$ ipython --no-banner

In [1]: import numpy as np

In [2]: np.set_printoptions(precision=2, suppress=True, linewidth=100, legacy="1.25")

In [3]: rd = lambda a: np.round(a, 2) + 0

In [4]: J = np.loadtxt("arr.csv", delimiter=",")

In [5]: J
Out[5]: 
array([[-0.13, -0.83,  2.14,  0.41,  0.45, -1.55,  1.06, -0.02, -1.44],
       [ 0.67,  0.89,  0.72, -2.24,  0.72, -1.03,  0.35, -0.15, -0.44],
       [ 3.42, -0.5 ,  0.7 ,  1.64,  0.47,  0.55, -0.6 ,  0.3 ,  0.24],
       [-0.61, -0.32,  2.65,  0.35,  0.37,  0.73,  0.83,  0.41,  1.6 ],
       [ 0.03, -0.14, -0.28,  1.12,  2.01,  1.89, -1.06, -1.39, -0.61],
       [ 0.26,  0.87, -0.24, -0.2 ,  0.77,  0.75,  0.48,  2.94, -0.82],
       [ 0.05, -1.45, -1.35, -0.15,  1.63, -0.72,  1.72,  0.23,  0.47],
       [ 0.48,  1.08,  0.09,  1.18,  0.92, -3.18, -2.11,  0.72,  0.94],
       [ 0.26,  2.18, -0.69,  1.37, -0.06, -1.25,  1.02,  0.31,  0.3 ]])

In [6]: np.allclose(J, J.T)
Out[6]: False

In [7]: rd(np.sort(np.abs(np.linalg.eigvals(J))))
Out[7]: array([2.93, 2.93, 3.03, 3.03, 3.16, 3.16, 3.67, 3.67, 4.13])

In [8]: O, r_ = np.linalg.qr(J)

In [9]: rd(abs(r_[0, 0])), rd(np.linalg.norm(J[:, 0]))
Out[9]: (3.59, 3.59)

In [10]: rd(np.abs(np.diag(r_)))
Out[10]: array([3.59, 3.26, 3.83, 3.28, 2.89, 4.25, 3.19, 3.  , 2.53])

In [11]: np.trace(O @ O.T)
Out[11]: 9.0

In [12]: rng = np.random.default_rng(30879)

In [13]: data = np.eye(11, dtype=int)[rng.permutation(11)] * np.array([-4, -3, 4, 0, -4, 5, 3, 4, 0, 3, 0])

In [14]: data
Out[14]: 
array([[ 0,  0,  0,  0,  0,  0,  3,  0,  0,  0,  0],
       [ 0,  0,  0,  0,  0,  0,  0,  0,  0,  0,  0],
       [ 0,  0,  4,  0,  0,  0,  0,  0,  0,  0,  0],
       [ 0,  0,  0,  0,  0,  0,  0,  4,  0,  0,  0],
       [ 0,  0,  0,  0,  0,  0,  0,  0,  0,  0,  0],
       [ 0,  0,  0,  0,  0,  0,  0,  0,  0,  0,  0],
       [ 0,  0,  0,  0,  0,  5,  0,  0,  0,  0,  0],
       [ 0,  0,  0,  0,  0,  0,  0,  0,  0,  3,  0],
       [-4,  0,  0,  0,  0,  0,  0,  0,  0,  0,  0],
       [ 0, -3,  0,  0,  0,  0,  0,  0,  0,  0,  0],
       [ 0,  0,  0,  0, -4,  0,  0,  0,  0,  0,  0]])

In [15]: t3 = np.stack([data, -2 * data, data[::-1]])

In [16]: (t3 @ data.T).shape
Out[16]: (3, 11, 11)

In [17]: rd(np.linalg.norm(t3, axis=(1, 2)))
Out[17]: array([10.77, 21.54, 10.77])

In [18]: np.linalg.matrix_rank(t3.reshape(3, -1))
Out[18]: 2

In [19]: np.einsum("bij,cij->bc", t3, t3)
Out[19]: 
array([[ 116, -232,    0],
       [-232,  464,    0],
       [   0,    0,  116]])

In [20]: t3.shape
Out[20]: (3, 11, 11)

In [21]: M = np.load("run1.npy")

In [22]: M
Out[22]: 
array([[9, 0, 0, 0, 0, 0, 0, 0, 0, 0, 0, 0, 0, 0],
       [0, 4, 0, 0, 0, 0, 0, 0, 0, 0, 0, 0, 0, 0],
       [0, 0, 4, 0, 0, 0, 0, 0, 0, 0, 0, 0, 0, 0],
       [0, 0, 0, 9, 0, 0, 0, 0, 0, 0, 0, 0, 0, 0],
       [0, 0, 0, 0, 1, 0, 0, 0, 0, 0, 0, 0, 0, 0],
       [0, 0, 0, 0, 0, 7, 0, 0, 0, 0, 0, 0, 0, 0],
       [0, 0, 0, 0, 0, 0, 6, 0, 0, 0, 0, 0, 0, 0],
       [0, 0, 0, 0, 0, 0, 0, 9, 0, 0, 0, 0, 0, 0],
       [0, 0, 0, 0, 0, 0, 0, 0, 4, 0, 0, 0, 0, 0],
       [0, 0, 0, 0, 0, 0, 0, 0, 0, 3, 0, 0, 0, 0],
       [0, 0, 0, 0, 0, 0, 0, 0, 0, 0, 4, 0, 0, 0],
       [0, 0, 0, 0, 0, 0, 0, 0, 0, 0, 0, 0, 0, 0],
       [0, 0, 0, 0, 0, 0, 0, 0, 0, 0, 0, 0, 3, 0],
       [0, 0, 0, 0, 0, 0, 0, 0, 0, 0, 0, 0, 0, 0]])

In [23]: rank = np.linalg.matrix_rank(M)

In [24]: rank
Out[24]: 12

In [25]: ns = np.linalg.svd(M)[2][rank:].T

In [26]: [int(np.linalg.matrix_rank(M[:i])) for i in range(1, len(M) + 1)]
Out[26]: [1, 2, 3, 4, 5, 6, 7, 8, 9, 10, 11, 11, 12, 12]

In [27]: evals, V = np.linalg.eigh(M)

In [28]: x0 = np.array([0, 3, -2, -2, 3, 0, -1, 2, 3, 2, 0, -2, 1, 2])

In [29]: x0 @ M @ x0
Out[29]: 190

In [30]: rd(np.linalg.eigvalsh(M[1:, 1:]))
Out[30]: array([0., 0., 1., 3., 3., 4., 4., 4., 4., 6., 7., 9., 9.])

In [31]: rd(x0 @ M @ x0 / (x0 @ x0)), evals[0], evals[-1]
Out[31]: (3.58, 0.0, 9.0)

In [32]: U, s, Vh = np.linalg.svd(M)

In [33]: V = Vh[:(s > 1e-8).sum()]

In [34]: x0 = M[7] + -3 * M[2] + rng.integers(2) * np.eye(14)[8]

In [35]: x0
Out[35]: array([  0.,   0., -12.,   0.,   0.,   0.,   0.,   9.,   1.,   0.,   0.,   0.,   0.,   0.])

In [36]: np.diag(V.T @ V)
Out[36]: array([1., 1., 1., 1., 1., 1., 1., 1., 1., 1., 1., 0., 1., 0.])

In [37]: np.linalg.matrix_rank(np.vstack([M, x0]))
Out[37]: 12

In [38]: np.linalg.cond(M) > 100
Out[38]: True

In [39]: rd(np.linalg.norm(M, 2) / np.linalg.norm(M))
Out[39]: 0.44

In [40]: np.argsort(-np.linalg.norm(M, axis=0).round(6), kind="stable")[:3]
Out[40]: array([0, 3, 7])

In [41]: out = np.array([[1, 2],
    ...:     [1, 1],
    ...:     [1, 0],
    ...:     [1, 0],
    ...:     [0, 0],
    ...:     [0, 2],
    ...:     [2, 1],
    ...:     [0, 2],
    ...:     [0, 0],
    ...:     [2, 1],
    ...:     [2, 2],
    ...:     [2, 0],
    ...:     [0, 0],
    ...:     [0, 2]])

In [42]: np.linalg.matrix_rank(np.vstack([M, out.T]))
Out[42]: 14

In [43]: np.einsum("ik,kj->ij", M, out)
Out[43]: 
array([[ 9, 18],
       [ 4,  4],
       [ 4,  0],
       [ 9,  0],
       [ 0,  0],
       [ 0, 14],
       [12,  6],
       [ 0, 18],
       [ 0,  0],
       [ 6,  3],
       [ 8,  8],
       [ 0,  0],
       [ 0,  0],
       [ 0,  0]])

In [44]: np.einsum("ij->j", M)
Out[44]: array([9, 4, 4, 9, 1, 7, 6, 9, 4, 3, 4, 0, 3, 0])

In [45]: out.T @ M.T
Out[45]: 
array([[ 9,  4,  4,  9,  0,  0, 12,  0,  0,  6,  8,  0,  0,  0],
       [18,  4,  0,  0,  0, 14,  6, 18,  0,  3,  8,  0,  0,  0]])

In [46]: np.einsum("ij,ij->i", M, M)
Out[46]: array([81, 16, 16, 81,  1, 49, 36, 81, 16,  9, 16,  0,  9,  0])

In [47]: np.vstack([M, out.T]).shape
Out[47]: (16, 14)

In [48]: A = np.load("layer16.npy")

In [49]: A
Out[49]: 
array([[ 1, -1, -1,  1, -1,  1,  1, -1],
       [ 1,  1, -1, -1, -1, -1,  1,  1],
       [ 1, -1,  1, -1, -1,  1, -1,  1],
       [ 1,  1, -1, -1,  1,  1, -1, -1],
       [ 1,  1,  1,  1,  1,  1,  1,  1]])

In [50]: rd(np.linalg.norm(A, axis=0))
Out[50]: array([2.24, 2.24, 2.24, 2.24, 2.24, 2.24, 2.24, 2.24])

In [51]: np.linalg.norm(A, axis=1).argmax()
Out[51]: 0

In [52]: rd(np.linalg.norm(A, 2))
Out[52]: 2.83

In [53]: out = A / np.linalg.norm(A, axis=1, keepdims=True)

In [54]: cov = out @ out.T

In [55]: (cov - 2 * np.eye(5)).round(6).argmax(axis=1)
Out[55]: array([1, 0, 0, 0, 0])

In [56]: np.argwhere(np.triu(np.abs(cov) > 0.95, 1))
Out[56]: array([], shape=(0, 2), dtype=int64)

In [57]: (np.abs(cov) > 0.9).astype(int)
Out[57]: 
array([[1, 0, 0, 0, 0],
       [0, 1, 0, 0, 0],
       [0, 0, 1, 0, 0],
       [0, 0, 0, 1, 0],
       [0, 0, 0, 0, 1]])

In [58]: A.reshape(2, -1)
Out[58]: 
array([[ 1, -1, -1,  1, -1,  1,  1, -1,  1,  1, -1, -1, -1, -1,  1,  1,  1, -1,  1, -1],
       [-1,  1, -1,  1,  1,  1, -1, -1,  1,  1, -1, -1,  1,  1,  1,  1,  1,  1,  1,  1]])

In [59]: t3 = A.reshape(5, 2, -1)

In [60]: t3.transpose(1, 0, 2)
Out[60]: 
array([[[ 1, -1, -1,  1],
        [ 1,  1, -1, -1],
        [ 1, -1,  1, -1],
        [ 1,  1, -1, -1],
        [ 1,  1,  1,  1]],

       [[-1,  1,  1, -1],
        [-1, -1,  1,  1],
        [-1,  1, -1,  1],
        [ 1,  1, -1, -1],
        [ 1,  1,  1,  1]]])

In [61]: out = A / np.sqrt((A ** 2).mean(axis=1, keepdims=True))

In [62]: np.linalg.matrix_rank(A - A.mean(axis=1, keepdims=True))
Out[62]: 4

In [63]: A - A.mean(axis=1, keepdims=True)
Out[63]: 
array([[ 1., -1., -1.,  1., -1.,  1.,  1., -1.],
       [ 1.,  1., -1., -1., -1., -1.,  1.,  1.],
       [ 1., -1.,  1., -1., -1.,  1., -1.,  1.],
       [ 1.,  1., -1., -1.,  1.,  1., -1., -1.],
       [ 0.,  0.,  0.,  0.,  0.,  0.,  0.,  0.]])

In [64]: X = np.array([[-38, 9, -4, -4, 3, 2, 29, -2],
    ...:     [-26, -33, -15, -33, -14, -2, 22, 11],
    ...:     [12, 25, 0, 36, 19, -2, -19, -16],
    ...:     [-19, -11, -45, 31, 32, -12, -16, -26],
    ...:     [-7, -18, -13, -3, -6, -6, 1, 1],
    ...:     [-15, -4, -19, -11, 29, 6, 1, -10]])

In [65]: # rank 4

In [66]: f = np.array([-1, 2])

In [67]: np.polyval(f, X[4])
Out[67]: array([ 9, 20, 15,  5,  8,  8,  1,  1])

In [68]: np.convolve(X[4], f)
Out[68]: array([  7,   4, -23, -23,   0,  -6, -13,   1,   2])

In [69]: np.cross(X[4, :3], X[0, :3])
Out[69]: array([ 189,  466, -747])

In [70]: W1 = np.array([[0, 2, 1, 1, 0, 0],
    ...:     [1, 2, 1, 2, 0, 2],
    ...:     [2, 1, 2, 2, 2, 2],
    ...:     [1, 0, 2, 0, 0, 1],
    ...:     [0, 2, 2, 2, 2, 0],
    ...:     [1, 2, 1, 2, 1, 2],
    ...:     [1, 0, 2, 2, 0, 0],
    ...:     [0, 0, 0, 2, 0, 0]])

In [71]: coef = np.array([2, 2, -3, 0, -2, -3])

In [72]: hid = np.maximum(X @ W1 + coef, 0)

In [73]: hid
Out[73]: 
array([[ 30,   0,  18,  36,   0,   7],
       [  0,   0,   0,   0,   0,   0],
       [ 42, 110, 104,  26,  34,  79],
       [  0,   0,   0,   0,   0,   0],
       [  0,   0,   0,   0,   0,   0],
       [  0,  15,   0,   0,  24,   0]])

In [74]: (hid > 0).astype(int)
Out[74]: 
array([[1, 0, 1, 1, 0, 1],
       [0, 0, 0, 0, 0, 0],
       [1, 1, 1, 1, 1, 1],
       [0, 0, 0, 0, 0, 0],
       [0, 0, 0, 0, 0, 0],
       [0, 1, 0, 0, 1, 0]])

In [75]: cent = np.array([[1, 0, 2], [5, 9, 5], [0, 5, 6], [1, 9, 5], [8, 1, 3], [6, 2, 5]])

In [76]: (hid @ cent).round(6).argmax(axis=1)
Out[76]: array([1, 0, 1, 0, 0, 0])

In [77]: W1 @ cent
Out[77]: 
array([[11, 32, 21],
       [25, 45, 38],
       [37, 43, 47],
       [ 7, 12, 19],
       [28, 48, 38],
       [33, 46, 41],
       [ 3, 28, 24],
       [ 2, 18, 10]])

In [78]: [round(float(x), 2) for x in np.linalg.svd(X, compute_uv=False)[:3]]
Out[78]: [91.2, 79.89, 42.82]

In [79]: rd(np.linalg.norm(X, 2) / np.linalg.norm(X))
Out[79]: 0.69

In [80]: np.linalg.cond(X) > 100
Out[80]: True

In [81]: np.argsort(-np.linalg.norm(X, axis=0).round(6), kind="stable")[:3]
Out[81]: array([3, 0, 2])

In [82]: np.linalg.matrix_rank(X, rtol=0.1)
Out[82]: 4

In [83]: U, s, Vh = np.linalg.svd(X)

In [84]: rd(s)
Out[84]: array([91.2 , 79.89, 42.82, 26.58,  0.  ,  0.  ])

In [85]: out = U[:, :4] @ np.diag(s[:4]) @ Vh[:4]

In [86]: np.linalg.matrix_rank(out)
Out[86]: 4

In [87]: U, s, Vh = np.linalg.svd(X)

In [88]: V = Vh[:(s > 1e-8).sum()]

In [89]: x0 = X[4] + -1 * X[3] + rng.integers(2) * np.eye(8)[2]

In [90]: x0
Out[90]: array([ 12.,  -7.,  32., -34., -38.,   6.,  17.,  27.])

In [91]: np.linalg.matrix_rank(np.vstack([X, x0]))
Out[91]: 4

In [92]: rd(np.linalg.norm(x0 - V.T @ V @ x0))
Out[92]: 0.0

In [93]: K = np.loadtxt("block9.csv", delimiter=",")

In [94]: K
Out[94]: 
array([[1., 0., 0., 0.],
       [2., 1., 0., 0.],
       [2., 1., 2., 0.],
       [1., 1., 2., 2.]])

In [95]: x0 = np.array([0, -1, -2, -2])

In [96]: rhs = K @ x0

In [97]: rhs
Out[97]: array([ 0., -1., -5., -9.])

In [98]: rd(np.linalg.solve(K, K[:, 0]))
Out[98]: array([1., 0., 0., 0.])

In [99]: rd(np.linalg.solve(K, rhs + K[:, 3]))
Out[99]: array([ 0., -1., -2., -1.])

In [100]: rd(np.linalg.solve(K, 2 * rhs))
Out[100]: array([ 0., -2., -4., -4.])

In [101]: rd(np.linalg.solve(K, rhs))
Out[101]: array([ 0., -1., -2., -2.])

In [102]: rd(np.linalg.solve(K.T, K[0]))
Out[102]: array([1., 0., 0., 0.])

In [103]: E = np.loadtxt("a.csv", delimiter=",")

In [104]: E
Out[104]: 
array([[ 3.9 ,  3.85,  8.19,  4.4 ,  0.32,  3.61,  4.13,  8.27,  4.36,  0.41,  0.06,  7.81,  8.44,
        -0.09],
       [ 2.78,  6.68, 10.31, 10.79,  0.05,  7.28,  2.96, 10.08,  6.57,  7.96,  7.99, 14.16,  5.69,
        -0.03],
       [ 0.93,  6.42,  7.13, 10.69, -0.28,  5.92,  1.11,  6.41,  6.22, 10.01, 10.  , 12.  ,  2.17,
         0.16],
       [ 3.92,  7.74, 11.62, 11.88, -0.65,  7.63,  4.36, 12.33,  8.  ,  8.22,  7.74, 16.21,  7.95,
         0.61],
       [ 0.79,  1.34,  1.93,  0.85, -0.08,  1.19,  1.8 ,  1.81,  1.16, -0.39, -0.2 ,  1.8 ,  2.37,
         0.06],
       [ 5.3 ,  8.29, 13.17, 10.66,  0.02,  7.89,  5.12, 13.32,  8.29,  5.93,  6.08, 15.76, 10.12,
         0.19],
       [ 0.76,  6.19,  7.43, 11.  , -0.47,  6.26,  1.3 ,  6.62,  5.93, 10.03,  9.99, 11.29,  2.13,
        -0.01]])

In [105]: f = np.array([2, 1, 3, 3])

In [106]: out = K + np.outer(f, np.eye(4)[3])

In [107]: np.linalg.matrix_rank(np.linalg.inv(out) - np.linalg.inv(K), tol=1e-8)
Out[107]: 1

In [108]: out
Out[108]: 
array([[1., 0., 0., 2.],
       [2., 1., 0., 1.],
       [2., 1., 2., 3.],
       [1., 1., 2., 5.]])

In [109]: mat = np.loadtxt("test12.csv", delimiter=",")

In [110]: mat
Out[110]: 
array([[ 1., -2.,  1.,  1., -2.,  2., -1., -2.,  0.,  1.,  1.],
       [-1.,  2.,  1., -2.,  2., -1.,  1.,  1., -1.,  0., -2.],
       [-1.,  0.,  0., -2., -2.,  2.,  1., -2.,  0.,  0.,  2.],
       [-1.,  1.,  1.,  0., -2.,  1.,  1.,  0., -2.,  1.,  0.],
       [ 2.,  0.,  0.,  2.,  2., -2., -2.,  0.,  1.,  2., -1.],
       [-1., -2.,  1.,  1.,  2.,  2.,  2.,  2., -1.,  0., -1.],
       [-1., -2.,  2., -2.,  1., -2., -1.,  1.,  1.,  0.,  1.],
       [ 0.,  1.,  1.,  2., -2., -1.,  1.,  1., -1., -2.,  0.],
       [-2., -2.,  1.,  1.,  1., -2.,  2., -2., -1.,  2.,  2.],
       [ 4., -8., -2.,  7., -8.,  5., -4., -5.,  3.,  1.,  7.]])

In [111]: np.linalg.matrix_rank(mat, rtol=0.1)
Out[111]: 7

In [112]: rd(np.linalg.norm(mat, 2) / np.linalg.norm(mat))
Out[112]: 0.83
